$ ipython --no-banner

In [1]: import numpy as np

In [2]: import numpy.linalg as la

In [3]: np.set_printoptions(precision=3, suppress=True, linewidth=100, legacy="1.25")

In [4]: def rd(a):
   ...:     return np.round(a, 3) + 0
   ...: 

In [5]: feats = np.loadtxt("x.csv", delimiter=",")

In [6]: feats
Out[6]: 
array([[ 1., -2.,  2., -2.],
       [ 0.,  0.,  0.,  0.],
       [ 1., -2.,  2., -2.],
       [ 3., -2.,  0.,  0.],
       [ 0.,  1.,  2.,  1.],
       [-3.,  1.,  0., -1.],
       [-3.,  1.,  0., -1.],
       [ 0.,  0.,  0.,  0.],
       [-3.,  1.,  0., -1.],
       [ 0.,  0.,  0.,  0.],
       [ 0.,  0.,  0.,  0.],
       [ 3.,  0.,  2.,  2.]])

In [7]: proj = feats @ la.solve(feats.T @ feats, feats.T)

In [8]: print(rd(proj))
[[ 0.5    0.     0.5    0.     0.     0.     0.     0.     0.     0.     0.     0.   ]
 [ 0.     0.     0.     0.     0.     0.     0.     0.     0.     0.     0.     0.   ]
 [ 0.5    0.     0.5    0.     0.     0.     0.     0.     0.     0.     0.     0.   ]
 [ 0.     0.     0.     1.     0.     0.     0.     0.     0.     0.     0.     0.   ]
 [ 0.     0.     0.     0.     0.571  0.143  0.143  0.     0.143  0.     0.     0.429]
 [ 0.     0.     0.     0.     0.143  0.286  0.286  0.     0.286  0.     0.    -0.143]
 [ 0.     0.     0.     0.     0.143  0.286  0.286  0.     0.286  0.     0.    -0.143]
 [ 0.     0.     0.     0.     0.     0.     0.     0.     0.     0.     0.     0.   ]
 [ 0.     0.     0.     0.     0.143  0.286  0.286  0.     0.286  0.     0.    -0.143]
 [ 0.     0.     0.     0.     0.     0.     0.     0.     0.     0.     0.     0.   ]
 [ 0.     0.     0.     0.     0.     0.     0.     0.     0.     0.     0.     0.   ]
 [ 0.     0.     0.     0.     0.429 -0.143 -0.143  0.    -0.143  0.     0.     0.571]]

In [9]: D = la.norm(feats[:, None] - feats[None], axis=-1)

In [10]: rd(la.norm(feats - feats.mean(axis=0), axis=1))
Out[10]: array([3.015, 0.768, 3.015, 3.664, 2.219, 3.28 , 3.28 , 0.768, 3.28 , 0.768, 0.768, 4.094])

In [11]: rd(D[11])
Out[11]: array([4.899, 4.123, 4.899, 3.464, 3.317, 7.071, 7.071, 4.123, 7.071, 4.123, 4.123, 0.   ])

In [12]: feats.ravel(order="F")
Out[12]: 
array([ 1.,  0.,  1.,  3.,  0., -3., -3.,  0., -3.,  0.,  0.,  3., -2.,  0., -2., -2.,  1.,  1.,
        1.,  0.,  1.,  0.,  0.,  0.,  2.,  0.,  2.,  0.,  2.,  0.,  0.,  0.,  0.,  0.,  0.,  2.,
       -2.,  0., -2.,  0.,  1., -1., -1.,  0., -1.,  0.,  0.,  2.])

In [13]: t3 = feats.reshape(12, 2, -1)

In [14]: np.einsum("ihd,ihd->ih", t3, t3)
Out[14]: 
array([[ 5.,  8.],
       [ 0.,  0.],
       [ 5.,  8.],
       [13.,  0.],
       [ 1.,  5.],
       [10.,  1.],
       [10.,  1.],
       [ 0.,  0.],
       [10.,  1.],
       [ 0.,  0.],
       [ 0.,  0.],
       [ 9.,  8.]])

In [15]: t3.shape
Out[15]: (12, 2, 2)

In [16]: np.einsum("ihd,jhd->hij", t3, t3).shape
Out[16]: (2, 12, 12)

In [17]: np.swapaxes(t3, 1, 2)[4]
Out[17]: 
array([[0., 2.],
       [1., 1.]])

In [18]: print(t3.transpose(1, 0, 2))
[[[ 1. -2.]
  [ 0.  0.]
  [ 1. -2.]
  [ 3. -2.]
  [ 0.  1.]
  [-3.  1.]
  [-3.  1.]
  [ 0.  0.]
  [-3.  1.]
  [ 0.  0.]
  [ 0.  0.]
  [ 3.  0.]]

 [[ 2. -2.]
  [ 0.  0.]
  [ 2. -2.]
  [ 0.  0.]
  [ 2.  1.]
  [ 0. -1.]
  [ 0. -1.]
  [ 0.  0.]
  [ 0. -1.]
  [ 0.  0.]
  [ 0.  0.]
  [ 2.  2.]]]

In [19]: out = np.c_[feats[:, :2] @ np.array([[2, -7], [-4, 9]]), np.array([2, 5, -3, 4, 3, 2, 4, 0, 4, 5, 3, -1])]

In [20]: out
Out[20]: 
array([[ 10., -25.,   2.],
       [  0.,   0.,   5.],
       [ 10., -25.,  -3.],
       [ 14., -39.,   4.],
       [ -4.,   9.,   3.],
       [-10.,  30.,   2.],
       [-10.,  30.,   4.],
       [  0.,   0.,   0.],
       [-10.,  30.,   4.],
       [  0.,   0.,   5.],
       [  0.,   0.,   3.],
       [  6., -21.,  -1.]])

In [21]: la.matrix_rank(out)
Out[21]: 3

In [22]: la.matrix_rank(np.c_[feats, out])
Out[22]: 5

In [23]: data = np.loadtxt("arr.csv", delimiter=",")

In [24]: print(data)
[[-0.014 -0.007  1.   ]
 [-0.002 -0.02   1.021]
 [ 0.002 -0.029  1.005]
 [-0.026  0.014  1.007]
 [ 0.001  0.01   0.983]
 [ 0.012 -0.003  1.008]
 [ 0.027  0.037  1.035]
 [-0.014 -0.004  1.005]
 [ 0.008  0.011  1.029]
 [-0.01   0.03   0.98 ]
 [-0.036  0.007  0.996]
 [ 0.     0.017  0.999]
 [-0.038 -0.009  0.984]
 [-0.021  2.009  1.989]
 [-0.039  1.982  1.989]
 [ 0.016  1.993  2.007]
 [ 0.025  1.977  1.988]
 [-0.009  2.032  2.   ]
 [-0.005  2.003  1.985]
 [-0.001  1.966  2.006]
 [ 0.021  2.014  1.979]
 [ 0.033  2.01   2.014]
 [ 0.034  1.96   2.001]
 [-0.005  1.981  2.003]
 [-0.002  2.013  2.026]
 [ 0.02   1.993  1.983]]

In [25]: Uu, sv, vt = la.svd(data)

In [26]: np.argmax(sv[:-1] / (sv[1:] + 1e-6)) + 1
Out[26]: 2

In [27]: rd(sv)
Out[27]: array([10.519,  2.467,  0.1  ])

In [28]: out = Uu[:, :2] @ np.diag(sv[:2]) @ vt[:2]

In [29]: la.matrix_rank(data, rtol=0.05)
Out[29]: 2

In [30]: rd(la.norm(data - out) / la.norm(data))
Out[30]: 0.009

In [31]: la.matrix_rank(out)
Out[31]: 2

In [32]: rd(la.norm(data - out, 2)), rd(sv[2])
Out[32]: (0.1, 0.1)

In [33]: proj = data @ la.solve(data.T @ data, data.T)

In [34]: rd(np.trace(proj))
Out[34]: 3.0

In [35]: la.matrix_rank(np.eye(26) - proj)
Out[35]: 23

In [36]: print(np.allclose(proj @ proj, proj))
True

In [37]: rd(la.eigvalsh(proj))
Out[37]: 
array([0., 0., 0., 0., 0., 0., 0., 0., 0., 0., 0., 0., 0., 0., 0., 0., 0., 0., 0., 0., 0., 0., 0.,
       1., 1., 1.])

In [38]: r0 = np.array([2, 0, 1, 1, 2])

In [39]: K = np.array([np.roll(r0, i) for i in range(5)])

In [40]: K
Out[40]: 
array([[2, 0, 1, 1, 2],
       [2, 2, 0, 1, 1],
       [1, 2, 2, 0, 1],
       [1, 1, 2, 2, 0],
       [0, 1, 1, 2, 2]])

In [41]: proj = np.triu(np.array([[4, -3, 0, 3, -2],
    ...:     [1, 0, 6, -9, -7],
    ...:     [-2, -7, 6, 7, 3],
    ...:     [7, 5, 7, 9, 1],
    ...:     [-4, -5, 2, 3, -5]]), 1) + np.eye(5)

In [42]: out = proj @ K @ la.inv(proj)

In [43]: la.matrix_rank(out)
Out[43]: 5

In [44]: rd(la.det(out))
Out[44]: 66.0

In [45]: out
Out[45]: 
array([[  -1.,   -8.,   53., -440.,  218.],
       [  -1.,   -5.,   17., -192.,   97.],
       [   8.,   36., -197., 1699., -833.],
       [   1.,    5.,  -27.,  235., -115.],
       [   0.,    1.,   -5.,   46.,  -22.]])

In [46]: print(rd(np.poly(out)))
[  1. -10.  35. -80.  95. -66.]

In [47]: rng = np.random.default_rng(60)

In [48]: labels = rng.permutation(5)

In [49]: out = K[:, labels] * rng.choice([-1, 1], 5)

In [50]: out
Out[50]: 
array([[-1,  2,  2,  1,  0],
       [-1,  2,  1,  0,  2],
       [ 0,  1,  1,  2,  2],
       [-2,  1,  0,  2,  1],
       [-2,  0,  2,  1,  1]])

In [51]: Uu, _, vt = la.svd(K.T @ out)

In [52]: rd(la.lstsq(K, out)[0])
Out[52]: 
array([[ 0.,  1.,  0.,  0.,  0.],
       [ 0.,  0.,  0.,  0.,  1.],
       [ 0.,  0.,  0.,  1.,  0.],
       [-1.,  0.,  0.,  0.,  0.],
       [ 0.,  0.,  1.,  0.,  0.]])

In [53]: rd(Uu @ vt)
Out[53]: 
array([[ 0.,  1.,  0.,  0.,  0.],
       [ 0.,  0.,  0.,  0.,  1.],
       [ 0.,  0.,  0.,  1.,  0.],
       [-1.,  0.,  0.,  0.,  0.],
       [ 0.,  0.,  1.,  0.,  0.]])

In [54]: x = np.array([-4, 4, -4, 2, 0])

In [55]: rhs = K @ x

In [56]: beta, lr = np.zeros(5), 1 / la.norm(K, 2) ** 2

In [57]: for i in range(5):
    ...:     beta -= lr * K.T @ (K @ beta - rhs)
    ...:     if i % 1 == 0: print(i, round(la.norm(K @ beta - rhs), 3))
    ...: 
0 10.351
1 9.655
2 9.007
3 8.403
4 7.841

In [58]: print(rd(beta))
[-1.538  0.868 -1.353  0.359 -0.335]

In [59]: rd(la.eigvals(K))
Out[59]: array([6.+0.j   , 1.+1.902j, 1.-1.902j, 1.+1.176j, 1.-1.176j])

In [60]: print(rd(la.det(K.T)))
66.0

In [61]: np.einsum("ij,ji->", K, K)
Out[61]: 30

In [62]: np.einsum("ii->", K)
Out[62]: 10

In [63]: rd(la.eigvals(K).sum().real)
Out[63]: 10.0

In [64]: out = np.array([[-2, 2, 2], [-1, -3, 1]])

In [65]: W2 = np.kron(out, K)

In [66]: la.matrix_rank(W2)
Out[66]: 10

In [67]: print(W2.shape)
(10, 15)

In [68]: out = np.array([[-1]])

In [69]: W2 = np.array([[1, 0, 0], [0, 1, 2], [0, 3, 3]])

In [70]: M = np.block([[out, np.zeros((1, 3))], [np.zeros((3, 1)), W2]])

In [71]: print(M)
[[-1.  0.  0.  0.]
 [ 0.  1.  0.  0.]
 [ 0.  0.  1.  2.]
 [ 0.  0.  3.  3.]]

In [72]: out = M / np.sqrt((M ** 2).mean(axis=1, keepdims=True))

In [73]: la.matrix_rank(M - M.mean(axis=1, keepdims=True))
Out[73]: 3

In [74]: Uu, sv, vt = la.svd(M, full_matrices=False)

In [75]: rd(vt @ vt.T)
Out[75]: 
array([[1., 0., 0., 0.],
       [0., 1., 0., 0.],
       [0., 0., 1., 0.],
       [0., 0., 0., 1.]])

In [76]: rd(Uu.T @ M @ vt.T)
Out[76]: 
array([[4.754, 0.   , 0.   , 0.   ],
       [0.   , 1.   , 0.   , 0.   ],
       [0.   , 0.   , 1.   , 0.   ],
       [0.   , 0.   , 0.   , 0.631]])

In [77]: np.allclose(Uu * sv @ vt, M)
Out[77]: True

In [78]: rd(sv / sv[0])
Out[78]: array([1.   , 0.21 , 0.21 , 0.133])

In [79]: rd(Uu.T @ Uu)
Out[79]: 
array([[1., 0., 0., 0.],
       [0., 1., 0., 0.],
       [0., 0., 1., 0.],
       [0., 0., 0., 1.]])

In [80]: x = np.array([-5, -4, 2, -6])

In [81]: rhs = M @ x

In [82]: rhs
Out[82]: array([  5.,  -4., -10., -12.])

In [83]: print(rd(la.solve(M, rhs + M[:, 1])))
[-5. -3.  2. -6.]

In [84]: rd(la.solve(M, M[:, 3]))
Out[84]: array([0., 0., 0., 1.])

In [85]: rd(la.solve(M, rhs))
Out[85]: array([-5., -4.,  2., -6.])

In [86]: print(rd(la.solve(M, 3 * rhs)))
[-15. -12.   6. -18.]

In [87]: m1 = np.load("out3.npy")

In [88]: m1
Out[88]: 
array([[ 0.021, -2.041,  0.989],
       [-0.026, -2.031,  1.024],
       [-0.033, -1.99 ,  0.989],
       [ 0.001, -1.988,  1.013],
       [-0.018, -2.064,  0.995],
       [-0.022, -2.002,  0.961],
       [ 0.022, -2.015,  1.005],
       [-1.015,  1.967,  1.993],
       [-0.978,  2.046,  2.037],
       [-0.965,  2.002,  1.976],
       [-0.993,  1.994,  1.998],
       [-0.977,  2.026,  2.019],
       [-1.011,  1.998,  2.016],
       [-1.023,  1.993,  2.005],
       [-0.014, -0.044, -0.017],
       [ 0.032, -0.002, -0.038],
       [ 0.007, -0.007, -0.004],
       [ 0.005, -0.004,  0.011],
       [-0.011,  0.034,  0.021],
       [ 0.009,  0.014,  0.006],
       [-0.004, -0.023,  0.022]])

In [89]: C2 = np.cov(m1, rowvar=False)

In [90]: rd(la.eigvalsh(C2)[::-1])
Out[90]: array([3.243, 0.524, 0.   ])

In [91]: np.median(m1, axis=0)
Out[91]: array([-0.018, -0.004,  0.995])

In [92]: print(rd(m1.std(axis=0)))
[0.468 1.642 0.819]

In [93]: print(np.argwhere(np.triu(np.abs(np.corrcoef(m1.T)) > 0.8, 1)))
[[0 1]
 [0 2]]

In [94]: proj = m1 @ la.solve(m1.T @ m1, m1.T)

In [95]: rd(np.trace(proj))
Out[95]: 3.0

In [96]: rd(la.eigvalsh(proj))
Out[96]: array([0., 0., 0., 0., 0., 0., 0., 0., 0., 0., 0., 0., 0., 0., 0., 0., 0., 0., 1., 1., 1.])

In [97]: np.allclose(proj @ proj, proj)
Out[97]: True

In [98]: labels = m1[:, 0] > np.median(m1[:, 0])

In [99]: r0 = m1[labels].mean(axis=0) - m1[~labels].mean(axis=0)

In [100]: labels.astype(int)
Out[100]: array([1, 0, 0, 1, 0, 0, 1, 0, 0, 0, 0, 0, 0, 0, 1, 1, 1, 1, 1, 1, 1])

In [101]: ((m1 - m1.mean(axis=0)) @ r0 > 0).astype(int)
Out[101]: array([1, 1, 1, 1, 1, 1, 1, 0, 0, 0, 0, 0, 0, 0, 1, 1, 1, 1, 1, 1, 1])

In [102]: print(rd(r0))
[ 0.649 -1.148 -1.337]

In [103]: out = np.array([[7, 9, 4], [-8, -9, -5], [3, 0, 3], [-2, -7, 9], [3, -3, -4]])

In [104]: W2 = np.array([[0, 2, 0, 3, 1], [2, 1, 1, 3, 2], [3, 1, 0, 2, 3]])

In [105]: J = out @ W2 + 0.3 * rng.normal(size=(5, 5))

In [106]: rd(J)
Out[106]: 
array([[ 30.322,  27.354,   9.523,  55.947,  37.284],
       [-32.839, -29.929,  -8.757, -60.909, -40.461],
       [  9.212,   8.855,   0.246,  15.281,  11.457],
       [ 13.1  ,  -2.004,  -6.999,  -9.336,  10.624],
       [-17.607,  -0.571,  -2.537,  -8.223, -15.288]])

In [107]: proj = np.triu(np.array([[1, 0, 0, 0, 0],
     ...:     [-1, -2, -2, -1, -1],
     ...:     [-2, -1, -1, 2, 1],
     ...:     [-2, 0, 1, 2, 1],
     ...:     [1, 2, -2, 1, -2]]), 1) + np.eye(5)

In [108]: out = proj @ J @ la.inv(proj)

In [109]: rd(np.poly(out))
Out[109]: array([    1.   ,    23.986,   109.434,  8214.829,  7176.814, -1006.343])

In [110]: la.matrix_rank(out)
Out[110]: 5

In [111]: print(rd(np.trace(out)), rd(np.trace(J)))
-23.986 -23.986
